>>> import numpy as np
>>> import numpy.linalg as la
>>> np.set_printoptions(precision=1, suppress=True, linewidth=200, legacy="1.25")
>>> def rnd(a):
...     return np.round(a, 1) + 0
... 
>>> A = np.load("dump.npy")
>>> print(A)
[[-5. -3.  0.  0.  0.  0.]
 [-3.  4. -3.  0.  0.  0.]
 [ 0. -3.  3. -3.  0.  0.]
 [ 0.  0. -3. -1. -3.  0.]
 [ 0.  0.  0. -3. -4. -3.]
 [ 0.  0.  0.  0. -3.  5.]]
>>> Y = A[0, 0] * A[1:] - np.outer(A[1:, 0], A[0])
>>> print(Y)
[[  0. -29.  15.   0.   0.   0.]
 [  0.  15. -15.  15.  -0.  -0.]
 [  0.   0.  15.   5.  15.  -0.]
 [  0.   0.  -0.  15.  20.  15.]
 [  0.   0.  -0.  -0.  15. -25.]]
>>> print(A[:, 0] / A[0, 0])
[ 1.   0.6 -0.  -0.  -0.  -0. ]
>>> print(np.flatnonzero(~Y.round(6).any(axis=1)))
[]
>>> blk = np.stack([A, 5 * A, A[::-1]])
>>> print(blk.shape)
(3, 6, 6)
>>> vec = np.array([1, -1, -3, -3, 1, -4])
>>> y = A @ vec
>>> print(y)
[ -2.   2.   3.   9.  17. -23.]
>>> print(rnd(la.solve(A.T, A[2])))
[0. 0. 1. 0. 0. 0.]
>>> print(rnd(la.solve(A, y)))
[ 1. -1. -3. -3.  1. -4.]
>>> print(rnd(la.solve(A, y + A[:, 1])))
[ 1.  0. -3. -3.  1. -4.]
>>> rng = np.random.default_rng(195)
>>> z = rng.permutation(6)
>>> print(z)
[5 1 0 2 3 4]
>>> Y = A[z][:, z]
>>> print(rnd(np.sort(np.abs(la.eigvals(Y)))))
[1.4 2.7 6.  6.  6.7 7.5]
>>> print(Y)
[[ 5.  0.  0.  0.  0. -3.]
 [ 0.  4. -3. -3.  0.  0.]
 [ 0. -3. -5.  0.  0.  0.]
 [ 0. -3.  0.  3. -3.  0.]
 [ 0.  0.  0. -3. -1. -3.]
 [-3.  0.  0.  0. -3. -4.]]
>>> print(rnd(la.det(Y)), rnd(la.det(A[z])))
-6897.0 -6897.0
>>> print(np.all(la.eigvalsh(Y) > 0))
False
>>> print(rnd(la.eigvalsh(Y).min()))
-6.7
>>> m1 = np.load("data.npy")
>>> print(m1)
[[6. 5. 5. 5. 5. 5. 5. 5.]
 [5. 6. 5. 5. 5. 5. 5. 5.]
 [5. 5. 6. 5. 5. 5. 5. 5.]
 [5. 5. 5. 6. 5. 5. 5. 5.]
 [5. 5. 5. 5. 6. 5. 5. 5.]
 [5. 5. 5. 5. 5. 6. 5. 5.]
 [5. 5. 5. 5. 5. 5. 6. 5.]
 [5. 5. 5. 5. 5. 5. 5. 6.]]
>>> low = la.cholesky(m1)
>>> print(rnd(m1 / np.sqrt(np.outer(np.diag(m1), np.diag(m1)))))
[[1.  0.8 0.8 0.8 0.8 0.8 0.8 0.8]
 [0.8 1.  0.8 0.8 0.8 0.8 0.8 0.8]
 [0.8 0.8 1.  0.8 0.8 0.8 0.8 0.8]
 [0.8 0.8 0.8 1.  0.8 0.8 0.8 0.8]
 [0.8 0.8 0.8 0.8 1.  0.8 0.8 0.8]
 [0.8 0.8 0.8 0.8 0.8 1.  0.8 0.8]
 [0.8 0.8 0.8 0.8 0.8 0.8 1.  0.8]
 [0.8 0.8 0.8 0.8 0.8 0.8 0.8 1. ]]
>>> print(la.eigvalsh(m1).min() > 0)
True
>>> print(rnd(np.prod(np.diag(low)) ** 2), rnd(la.det(m1)))
41.0 41.0
>>> print(rnd(low))
[[2.4 0.  0.  0.  0.  0.  0.  0. ]
 [2.  1.4 0.  0.  0.  0.  0.  0. ]
 [2.  0.6 1.2 0.  0.  0.  0.  0. ]
 [2.  0.6 0.4 1.1 0.  0.  0.  0. ]
 [2.  0.6 0.4 0.3 1.1 0.  0.  0. ]
 [2.  0.6 0.4 0.3 0.2 1.1 0.  0. ]
 [2.  0.6 0.4 0.3 0.2 0.2 1.1 0. ]
 [2.  0.6 0.4 0.3 0.2 0.2 0.1 1.1]]
>>> ang = np.radians(180)
>>> r_ = np.eye(8)
>>> r_[1, 1] = r_[2, 2] = np.cos(ang)
>>> r_[1, 2], r_[2, 1] = -np.sin(ang), np.sin(ang)
>>> print(rnd(r_))
[[ 1.  0.  0.  0.  0.  0.  0.  0.]
 [ 0. -1.  0.  0.  0.  0.  0.  0.]
 [ 0.  0. -1.  0.  0.  0.  0.  0.]
 [ 0.  0.  0.  1.  0.  0.  0.  0.]
 [ 0.  0.  0.  0.  1.  0.  0.  0.]
 [ 0.  0.  0.  0.  0.  1.  0.  0.]
 [ 0.  0.  0.  0.  0.  0.  1.  0.]
 [ 0.  0.  0.  0.  0.  0.  0.  1.]]
>>> Y = m1 @ r_.T
>>> print(rnd(la.det(r_)), np.trace(r_))
1.0 4.0
>>> z = rng.permutation(8)
>>> Y = m1[:, z] * rng.choice([-1, 1], 8)
>>> print(Y)
[[-6.  5.  5. -5.  5. -5.  5.  5.]
 [-5.  5.  5. -5.  5. -5.  5.  6.]
 [-5.  5.  5. -6.  5. -5.  5.  5.]
 [-5.  6.  5. -5.  5. -5.  5.  5.]
 [-5.  5.  5. -5.  6. -5.  5.  5.]
 [-5.  5.  6. -5.  5. -5.  5.  5.]
 [-5.  5.  5. -5.  5. -5.  6.  5.]
 [-5.  5.  5. -5.  5. -6.  5.  5.]]
>>> left, _, Vt = la.svd(m1.T @ Y)
>>> print(rnd(la.lstsq(m1, Y)[0]))
[[-1.  0.  0.  0.  0.  0.  0.  0.]
 [ 0.  0.  0.  0.  0.  0.  0.  1.]
 [ 0.  0.  0. -1.  0.  0.  0.  0.]
 [ 0.  1.  0.  0.  0.  0.  0.  0.]
 [ 0.  0.  0.  0.  1.  0.  0.  0.]
 [ 0.  0.  1.  0.  0.  0.  0.  0.]
 [ 0.  0.  0.  0.  0.  0.  1.  0.]
 [ 0.  0.  0.  0.  0. -1.  0.  0.]]
>>> print(z)
[0 3 5 2 4 7 6 1]
>>> feats = np.load("x.npy")
>>> print(rnd(feats))
[[  5.5  -5.3  -9.3  -3.4 -18.6   0.   -3.6]
 [  4.3  -3.7  -7.6  -1.9 -15.3   0.   -2.6]
 [ -0.3   0.1  -1.6   1.   -3.3   0.    0.1]
 [ -0.3   0.1  -1.5   1.   -3.    0.    0.1]
 [ -0.4   0.1  -1.5   0.9  -2.9   0.    0.1]
 [ -0.7   0.   -0.8   0.7  -1.6   0.    0.1]
 [ -0.7   0.   -0.7   0.6  -1.4   0.    0.1]
 [ -0.7   0.   -0.5   0.4  -0.9   0.    0.1]
 [ -0.7  -0.1  -0.4   0.3  -0.7   0.    0.1]
 [ -0.4  -0.1  -0.2   0.1  -0.3   0.    0. ]
 [ -0.3  -0.1  -0.1   0.   -0.3   0.    0. ]
 [  7.9   8.9   2.9   7.7   5.8   0.    3.2]
 [ 10.1  12.7   4.1  11.3   8.3   0.    4.7]
 [ 10.4  13.5   4.4  12.    8.7   0.    5. ]
 [ 14.9  22.7   7.5  20.9  14.9   0.    8.9]
 [ 16.8  27.    8.9  25.1  17.9   0.   10.7]
 [ 17.6  28.9   9.6  27.   19.3   0.   11.5]]
>>> left, sv, Vt = la.svd(feats)
>>> vecs = Vt[:(sv > 1e-8).sum()]
>>> vec = feats[11] + -3 * feats[13] + rng.integers(2) * np.eye(7)[4]
>>> print(rnd(vec))
[-23.4 -31.4 -10.2 -28.3 -20.4   0.  -11.8]
>>> print(np.allclose(vecs.T @ vecs @ vec, vec))
True
>>> print(rnd(la.norm(vec - vecs.T @ vecs @ vec)))
0.0
>>> print(la.matrix_rank(np.vstack([feats, vec])))
3
>>> arr = np.tril(np.array([[5, -5, 4, 5, -4, 4],
...     [-5, 1, 3, -4, 0, 2],
...     [5, 5, -3, 1, 4, 3],
...     [-2, -5, 1, 5, 4, 1],
...     [-1, 1, -5, -4, -2, -3],
...     [-1, -2, 0, 3, -5, -5]]), -1) + np.eye(6, dtype=int)
>>> print(arr)
[[ 1  0  0  0  0  0]
 [-5  1  0  0  0  0]
 [ 5  5  1  0  0  0]
 [-2 -5  1  1  0  0]
 [-1  1 -5 -4  1  0]
 [-1 -2  0  3 -5  1]]
>>> # triangular, det is the product of the diagonal
>>> print((arr - arr.T) / 2)
[[ 0.   2.5 -2.5  1.   0.5  0.5]
 [-2.5  0.  -2.5  2.5 -0.5  1. ]
 [ 2.5  2.5  0.  -0.5  2.5  0. ]
 [-1.  -2.5  0.5  0.   2.  -1.5]
 [-0.5  0.5 -2.5 -2.   0.   2.5]
 [-0.5 -1.   0.   1.5 -2.5  0. ]]
>>> print(rnd(np.sort(np.abs(la.eigvals(arr)))))
[1. 1. 1. 1. 1. 1.]
>>> print(np.trace(arr))
6
>>> print(np.argsort(-la.norm(arr, axis=0).round(6), kind="stable")[:3])
[0 1 2]
>>> print([round(float(x), 1) for x in la.svd(arr, compute_uv=False)[:3]])
[9.7, 7.7, 4.7]
>>> data = np.array([[6, -8, 6, -8], [-2, -3, -2, -3], [6, -8, 6, -8], [-2, -3, -2, -3]])
>>> def softmax(z):
...     e = np.exp(z - z.max(axis=-1, keepdims=True))
...     return e / e.sum(axis=-1, keepdims=True)
... 
>>> print(rnd(softmax(data[2])))
[0.5 0.  0.5 0. ]
>>> print(rnd(softmax(10 * data[2])))
[0.5 0.  0.5 0. ]
>>> print(rnd(softmax(data[2] + 5)))
[0.5 0.  0.5 0. ]
>>> att = data @ data.T / np.sqrt(4)
>>> print(softmax(att).round(6).argmax(axis=1))
[0 1 0 1]
>>> print(softmax(att)[2] @ data)
[ 6. -8.  6. -8.]
>>> print(rnd(data @ la.pinv(data) @ data))
[[ 6. -8.  6. -8.]
 [-2. -3. -2. -3.]
 [ 6. -8.  6. -8.]
 [-2. -3. -2. -3.]]
>>> print(np.unique(data.round(6), axis=0).shape)
(2, 4)
>>> print(rnd(np.trace(la.pinv(data) @ data)))
2.0
>>> print(rnd(la.det(data.T)))
0.0
>>> print(rnd(la.det(2 * data)), rnd(la.det(data)))
0.0 0.0
>>> print(rnd(la.eigvals(data)))
[15.  0. -9.  0.]
>>> print(np.einsum("ii->", data))
6
>>> print(rnd(np.poly(data)))
[   1.   -6. -136.    0.    0.]
>>> Y = m1 + rng.integers(-2, 3, (8, 1)) @ rng.integers(-2, 3, (1, 8))
>>> print(Y)
[[6. 5. 5. 5. 5. 5. 5. 5.]
 [3. 6. 1. 5. 9. 3. 9. 1.]
 [5. 5. 6. 5. 5. 5. 5. 5.]
 [7. 5. 9. 6. 1. 7. 1. 9.]
 [7. 5. 9. 5. 2. 7. 1. 9.]
 [6. 5. 7. 5. 3. 7. 3. 7.]
 [7. 5. 9. 5. 1. 7. 2. 9.]
 [6. 5. 7. 5. 3. 6. 3. 8.]]
>>> print(rnd(la.svd(Y - m1, compute_uv=False)))
[18.  0.  0.  0.  0.  0.  0.  0.]
>>> J = np.load("out10.npy")
>>> print(J)
[[ 2.  2.  2.  2.]
 [-3. -2. -1. -1.]
 [ 2.  0. -2. -2.]
 [ 1.  2.  3.  3.]]
>>> print(np.unique(J.round(6), axis=0).shape)
(4, 4)
>>> print(np.allclose(J[:-1].T @ la.lstsq(J[:-1].T, J[-1])[0], J[-1]))
True
>>> print(rnd(J @ la.pinv(J) @ J))
[[ 2.  2.  2.  2.]
 [-3. -2. -1. -1.]
 [ 2.  0. -2. -2.]
 [ 1.  2.  3.  3.]]
>>> print(np.abs(np.diag(la.qr(J)[1])) > 1e-9)
[ True  True False False]
>>> rank = la.matrix_rank(J)
>>> print(rank)
2
>>> null = la.svd(J)[2][rank:].T
>>> print(la.matrix_rank(J.T @ J), la.matrix_rank(J @ J.T))
2 2
>>> print([int(la.matrix_rank(J[:, :j + 1])) for j in range(4)])
[1, 2, 2, 2]
>>> print(np.allclose(J @ null, 0))
True
>>> mat = np.loadtxt("w.csv", delimiter=",")
>>> print(mat)
[[ 2.  2.  2.  2.  2.]
 [ 2.  4.  4.  4.  4.]
 [ 2.  4.  6.  6.  6.]
 [ 2.  4.  6.  8.  8.]
 [ 2.  4.  6.  8. 10.]]
>>> vec = np.array([2, 1, -2, 0, 1])
>>> y = mat @ vec
>>> coef, lr = np.zeros(5), 1 / la.norm(mat, 2) ** 2
>>> for i in range(20):
...     coef -= lr * mat.T @ (mat @ coef - y)
...     if i % 5 == 0: print(i, round(la.norm(mat @ coef - y), 1))
... 
0 3.6
5 3.5
10 3.5
15 3.4
>>> print(rnd(la.cond(mat)))
45.5
>>> E = np.load("layer14.npy")
>>> print(E)
[[0 0 0]
 [0 0 1]
 [0 1 0]]
>>> # null space of dimension 1
>>> vec = np.array([-3, 0, 3])
>>> a = np.maximum(E @ vec, 0)
>>> print(np.flatnonzero(a > 1e-9))
[1]
>>> print(np.maximum(E @ (3 * vec), 0))
[0 9 0]
>>> print(np.maximum(E @ vec, 0) - np.maximum(-E @ vec, 0))
[0 3 0]
